$ python -q
>>> import numpy as np
>>> import numpy.linalg as la
>>> np.set_printoptions(precision=2, suppress=True, linewidth=120, sign=" ")
>>> def tidy(a):
...     return np.round(a, 2) + 0
... 
>>> m1 = np.load("layer6.npy")
>>> tidy(m1)
array([[-0.22,  0.82,  0.37,  0.28,  0.23],
       [-0.31, -0.49,  0.54, -0.03,  0.6 ],
       [ 0.45,  0.21, -0.37, -0.35,  0.71],
       [-0.09,  0.19,  0.35, -0.88, -0.25],
       [ 0.8 , -0.06,  0.56,  0.16, -0.12]])
>>> x = np.array([-1, -1, -5, 5, 4])
>>> tidy(la.inv(m1))
array([[-0.22, -0.31,  0.45, -0.09,  0.8 ],
       [ 0.82, -0.49,  0.21,  0.19, -0.06],
       [ 0.37,  0.54, -0.37,  0.35,  0.56],
       [ 0.28, -0.03, -0.35, -0.88,  0.16],
       [ 0.23,  0.6 ,  0.71, -0.25, -0.12]])
>>> tidy(m1.T @ (m1 @ x))
array([-1., -1., -5.,  5.,  4.])
>>> 5 - la.matrix_rank(m1 - np.eye(5), tol=1e-8)
np.int64(1)
>>> tidy(la.norm(x)), tidy(la.norm(m1 @ x))
(np.float64(8.25), np.float64(8.25))
>>> tidy(np.sort(np.abs(np.degrees(np.angle(la.eigvals(m1))))))
array([   0.  ,  127.24,  127.24,  159.28,  159.28])
>>> Q = m1.astype(float).copy()
>>> for j in range(5):
...     Q[:, j] -= Q[:, :j] @ (Q[:, :j].T @ Q[:, j])
...     Q[:, j] /= la.norm(Q[:, j])
... 
>>> tidy(Q)
array([[-0.22,  0.82,  0.37,  0.28,  0.23],
       [-0.31, -0.49,  0.54, -0.03,  0.6 ],
       [ 0.45,  0.21, -0.37, -0.35,  0.71],
       [-0.09,  0.19,  0.35, -0.88, -0.25],
       [ 0.8 , -0.06,  0.56,  0.16, -0.12]])
>>> tidy(Q.T @ Q)
array([[ 1.,  0.,  0.,  0.,  0.],
       [ 0.,  1.,  0.,  0.,  0.],
       [ 0.,  0.,  1.,  0.,  0.],
       [ 0.,  0.,  0.,  1.,  0.],
       [ 0.,  0.,  0.,  0.,  1.]])
>>> rng = np.random.default_rng(338536)
>>> labels = rng.permutation(5)
>>> other = Q[:, labels] * rng.choice([-1, 1], 5)
>>> tidy(other)
array([[-0.22, -0.37, -0.82, -0.28,  0.23],
       [-0.31, -0.54,  0.49,  0.03,  0.6 ],
       [ 0.45,  0.37, -0.21,  0.35,  0.71],
       [-0.09, -0.35, -0.19,  0.88, -0.25],
       [ 0.8 , -0.56,  0.06, -0.16, -0.12]])
>>> U, _, Vt = la.svd(Q.T @ other)
>>> tidy(U @ Vt)
array([[ 1.,  0.,  0.,  0.,  0.],
       [ 0.,  0., -1.,  0.,  0.],
       [ 0., -1.,  0.,  0.,  0.],
       [ 0.,  0.,  0., -1.,  0.],
       [ 0.,  0.,  0.,  0.,  1.]])
